% python3 -q
>>> import numpy as np
>>> np.set_printoptions(precision=2, suppress=True, linewidth=200, sign=" ")
>>> def rd(a):
...     return np.round(a, 2) + 0
... 
>>> m1 = np.array([[15.0, 4.0, -24.0], [4.0, 0.0, -6.0], [-24.0, -6.0, 35.0]])
>>> np.allclose(m1 @ m1.T, m1.T @ m1)
True
>>> rd(np.linalg.det(m1))
np.float64(52.0)
>>> np.trace(m1)
np.float64(50.0)
>>> m1 @ m1
array([[  817.,   204., -1224.],
       [  204.,    52.,  -306.],
       [-1224.,  -306.,  1837.]])
>>> rd(np.abs(np.linalg.eigvals(m1)).max())
np.float64(52.0)
>>> np.argsort(-np.linalg.norm(m1, axis=0).round(6), kind="stable")[:3]
array([ 2,  0,  1])
>>> np.linalg.matrix_rank(m1, rtol=0.1)
np.int64(1)
>>> ev, V = np.linalg.eig(m1)
>>> rd(np.sort(np.linalg.eigvals(np.linalg.inv(m1))))
array([-1.  , -1.  ,  0.02])
>>> rd(np.sort(np.linalg.eigvals(m1 @ m1)))
array([    1.,     1.,  2704.])
>>> rd(ev)
array([52., -1., -1.])
>>> rd(m1 @ V[:, 0] - ev[0] * V[:, 0])
array([ 0.,  0.,  0.])
>>> blk = np.stack([m1, 2 * m1, m1[::-1]])
>>> blk.sum(axis=0)
array([[ 21.,   6., -37.],
       [ 16.,   0., -24.],
       [-57., -14.,  81.]])
>>> rd(np.linalg.norm(blk, axis=(1, 2)))
array([  52.02,  104.04,   52.02])
>>> rng = np.random.default_rng(58)
>>> lab = rng.permutation(3)
>>> lab
array([ 0,  2,  1])
>>> Y = m1[lab][:, lab]
>>> rd(np.linalg.det(Y)), rd(np.linalg.det(m1[lab]))
(np.float64(52.0), np.float64(-52.0))
>>> rd(np.sort(np.abs(np.linalg.eigvals(Y))))
array([  1.,   1.,  52.])
>>> np.allclose(Y, m1)
False
>>> data = np.array([[-3, -1, 1, 5], [-3, -2, -5, -3], [-4, -2, -1, 0], [4, -5, -4, 2]]) * (rng.random((4, 4)) < 0.3)
>>> data
array([[ 0, -1,  1,  0],
       [-3,  0, -5,  0],
       [ 0,  0, -1,  0],
       [ 0, -5,  0,  0]])
>>> # null space of dimension 1
>>> r0 = np.array([2, -3])
>>> np.cross(data[1, :3], data[0, :3])
array([-5,  3,  3])
>>> np.array([np.convolve(row, r0, "same") for row in data])
array([[  0,  -2,   5,  -3],
       [ -6,   9, -10,  15],
       [  0,   0,  -2,   3],
       [  0, -10,  15,   0]])
>>> r = np.linalg.matrix_rank(data)
>>> r
np.int64(3)
>>> ns = np.linalg.svd(data)[2][r:].T
>>> [int(np.linalg.matrix_rank(np.delete(data, i, axis=0))) for i in range(4)]
[3, 2, 3, 3]
>>> np.linalg.matrix_rank(data.T @ data), np.linalg.matrix_rank(data @ data.T)
(np.int64(3), np.int64(3))
>>> ns[:, 0] / ns[np.abs(ns[:, 0]).round(6).argmax(), 0]
array([ 0.,  0.,  0.,  1.])
>>> np.allclose(data @ ns, 0)
True
>>> ns.shape
(4, 1)
>>> J = np.array([[19, 12, 14], [12, 10, 6], [14, 6, 15]])
>>> J
array([[ 19,  12,  14],
       [ 12,  10,   6],
       [ 14,   6,  15]])
>>> L = np.linalg.cholesky(J)
>>> rd(J / np.sqrt(np.outer(np.diag(J), np.diag(J))))
array([[ 1.  ,  0.87,  0.83],
       [ 0.87,  1.  ,  0.49],
       [ 0.83,  0.49,  1.  ]])
>>> rd(L @ L.T)
array([[ 19.,  12.,  14.],
       [ 12.,  10.,   6.],
       [ 14.,   6.,  15.]])
>>> rd(np.diag(L) ** 2)
array([ 19.  ,   2.42,   1.35])
>>> gram = J.T @ J
>>> rd(np.linalg.svd(J, compute_uv=False) ** 2)
array([ 1397.54,    40.39,     0.07])
>>> gram
array([[ 701,  432,  548],
       [ 432,  280,  318],
       [ 548,  318,  457]])
>>> np.trace(gram), (J ** 2).sum()
(np.int64(1438), np.int64(1438))
>>> (J @ J.T).shape
(3, 3)
>>> np.allclose(gram, gram.T)
True
>>> F = np.load("w.npy")
>>> rd(F)
array([[ 0.69, -0.51, -0.51],
       [-0.51,  0.15, -0.85],
       [-0.51, -0.85,  0.15]])
>>> ev, V = np.linalg.eigh(F)
>>> x0 = np.array([-1, 1, 0])
>>> rd(x0 @ F @ x0 / (x0 @ x0)), rd(ev[0]), rd(ev[-1])
(np.float64(0.93), np.float64(-1.0), np.float64(1.0))
>>> rd(V * np.abs(ev) @ V.T)
array([[ 1.,  0.,  0.],
       [ 0.,  1.,  0.],
       [ 0.,  0.,  1.]])
>>> rd(np.linalg.eigvalsh(F[1:, 1:]))
array([-0.69,  1.  ])
>>> ev, V = np.linalg.eigh(F)
>>> rd(V.T @ F @ V)
array([[-1.,  0.,  0.],
       [ 0.,  1.,  0.],
       [ 0.,  0.,  1.]])
>>> rd(ev.sum()), np.trace(F)
(np.float64(1.0), np.float64(1.0))
>>> rd(np.linalg.eigvalsh(F + -2 * np.eye(3)))
array([-3., -1., -1.])
>>> rd(np.linalg.eigvalsh(F @ F))
array([ 1.,  1.,  1.])
>>> np.unique(ev.round(6) + 0, return_counts=True)[1]
array([ 1,  2])
>>> Y = np.array([[-2, -3, 1, -1], [-9, -6, -3, 6], [8, 9, -4, -5], [7, -2, 7, 1]])
>>> X = np.triu(Y)
>>> X
array([[-2, -3,  1, -1],
       [ 0, -6, -3,  6],
       [ 0,  0, -4, -5],
       [ 0,  0,  0,  1]])
>>> # triangular, det is the product of the diagonal
>>> ev, V = np.linalg.eig(X)
>>> X @ V[:, 0] - ev[0] * V[:, 0]
array([ 0.,  0.,  0.,  0.])
>>> np.prod(ev)
np.float64(-48.0)
>>> rd(np.sort(np.linalg.eigvals(X @ X)))
array([  1.,   4.,  16.,  36.])
